% python3 -q
>>> import numpy as np
>>> import numpy.linalg as la
>>> np.set_printoptions(precision=4, suppress=True, linewidth=160)
>>> def rnd(a):
...     return np.round(a, 4) + 0
... 
>>> mat = np.load("test16.npy")
>>> rnd(mat)
array([[ 1.    ,  0.    ,  0.    ,  0.    ,  0.    ,  0.    ,  0.    ,  0.    ,  0.    ,  0.    ],
       [ 0.    ,  1.    ,  0.    ,  0.    ,  0.    ,  0.    ,  0.    ,  0.    ,  0.    ,  0.    ],
       [ 0.    ,  0.    ,  1.    ,  0.    ,  0.    ,  0.    ,  0.    ,  0.    ,  0.    ,  0.    ],
       [ 0.    ,  0.    ,  0.    , -0.7071,  0.    ,  0.    , -0.7071,  0.    ,  0.    ,  0.    ],
       [ 0.    ,  0.    ,  0.    ,  0.    ,  1.    ,  0.    ,  0.    ,  0.    ,  0.    ,  0.    ],
       [ 0.    ,  0.    ,  0.    ,  0.    ,  0.    ,  1.    ,  0.    ,  0.    ,  0.    ,  0.    ],
       [ 0.    ,  0.    ,  0.    ,  0.7071,  0.    ,  0.    , -0.7071,  0.    ,  0.    ,  0.    ],
       [ 0.    ,  0.    ,  0.    ,  0.    ,  0.    ,  0.    ,  0.    ,  1.    ,  0.    ,  0.    ],
       [ 0.    ,  0.    ,  0.    ,  0.    ,  0.    ,  0.    ,  0.    ,  0.    ,  1.    ,  0.    ],
       [ 0.    ,  0.    ,  0.    ,  0.    ,  0.    ,  0.    ,  0.    ,  0.    ,  0.    ,  1.    ]])
>>> (la.matrix_power((mat != 0) + (mat.T != 0) + np.eye(10), 10) > 0).astype(int)
array([[1, 0, 0, 0, 0, 0, 0, 0, 0, 0],
       [0, 1, 0, 0, 0, 0, 0, 0, 0, 0],
       [0, 0, 1, 0, 0, 0, 0, 0, 0, 0],
       [0, 0, 0, 1, 0, 0, 1, 0, 0, 0],
       [0, 0, 0, 0, 1, 0, 0, 0, 0, 0],
       [0, 0, 0, 0, 0, 1, 0, 0, 0, 0],
       [0, 0, 0, 1, 0, 0, 1, 0, 0, 0],
       [0, 0, 0, 0, 0, 0, 0, 1, 0, 0],
       [0, 0, 0, 0, 0, 0, 0, 0, 1, 0],
       [0, 0, 0, 0, 0, 0, 0, 0, 0, 1]])
>>> rnd(la.det(mat))
np.float64(1.0)
>>> rnd(mat @ mat)
array([[ 1.,  0.,  0.,  0.,  0.,  0.,  0.,  0.,  0.,  0.],
       [ 0.,  1.,  0.,  0.,  0.,  0.,  0.,  0.,  0.,  0.],
       [ 0.,  0.,  1.,  0.,  0.,  0.,  0.,  0.,  0.,  0.],
       [ 0.,  0.,  0.,  0.,  0.,  0.,  1.,  0.,  0.,  0.],
       [ 0.,  0.,  0.,  0.,  1.,  0.,  0.,  0.,  0.,  0.],
       [ 0.,  0.,  0.,  0.,  0.,  1.,  0.,  0.,  0.,  0.],
       [ 0.,  0.,  0., -1.,  0.,  0.,  0.,  0.,  0.,  0.],
       [ 0.,  0.,  0.,  0.,  0.,  0.,  0.,  1.,  0.,  0.],
       [ 0.,  0.,  0.,  0.,  0.,  0.,  0.,  0.,  1.,  0.],
       [ 0.,  0.,  0.,  0.,  0.,  0.,  0.,  0.,  0.,  1.]])
>>> rng = np.random.default_rng(2698)
>>> labels = rng.permutation(10)
>>> labels
array([0, 7, 1, 4, 2, 5, 8, 3, 9, 6])
>>> A2 = mat[labels][:, labels]
>>> rnd(la.det(A2)), rnd(la.det(mat[labels]))
(np.float64(1.0), np.float64(1.0))
>>> np.allclose(A2, mat)
False
>>> rnd(A2)
array([[ 1.    ,  0.    ,  0.    ,  0.    ,  0.    ,  0.    ,  0.    ,  0.    ,  0.    ,  0.    ],
       [ 0.    ,  1.    ,  0.    ,  0.    ,  0.    ,  0.    ,  0.    ,  0.    ,  0.    ,  0.    ],
       [ 0.    ,  0.    ,  1.    ,  0.    ,  0.    ,  0.    ,  0.    ,  0.    ,  0.    ,  0.    ],
       [ 0.    ,  0.    ,  0.    ,  1.    ,  0.    ,  0.    ,  0.    ,  0.    ,  0.    ,  0.    ],
       [ 0.    ,  0.    ,  0.    ,  0.    ,  1.    ,  0.    ,  0.    ,  0.    ,  0.    ,  0.    ],
       [ 0.    ,  0.    ,  0.    ,  0.    ,  0.    ,  1.    ,  0.    ,  0.    ,  0.    ,  0.    ],
       [ 0.    ,  0.    ,  0.    ,  0.    ,  0.    ,  0.    ,  1.    ,  0.    ,  0.    ,  0.    ],
       [ 0.    ,  0.    ,  0.    ,  0.    ,  0.    ,  0.    ,  0.    , -0.7071,  0.    , -0.7071],
       [ 0.    ,  0.    ,  0.    ,  0.    ,  0.    ,  0.    ,  0.    ,  0.    ,  1.    ,  0.    ],
       [ 0.    ,  0.    ,  0.    ,  0.    ,  0.    ,  0.    ,  0.    ,  0.7071,  0.    , -0.7071]])
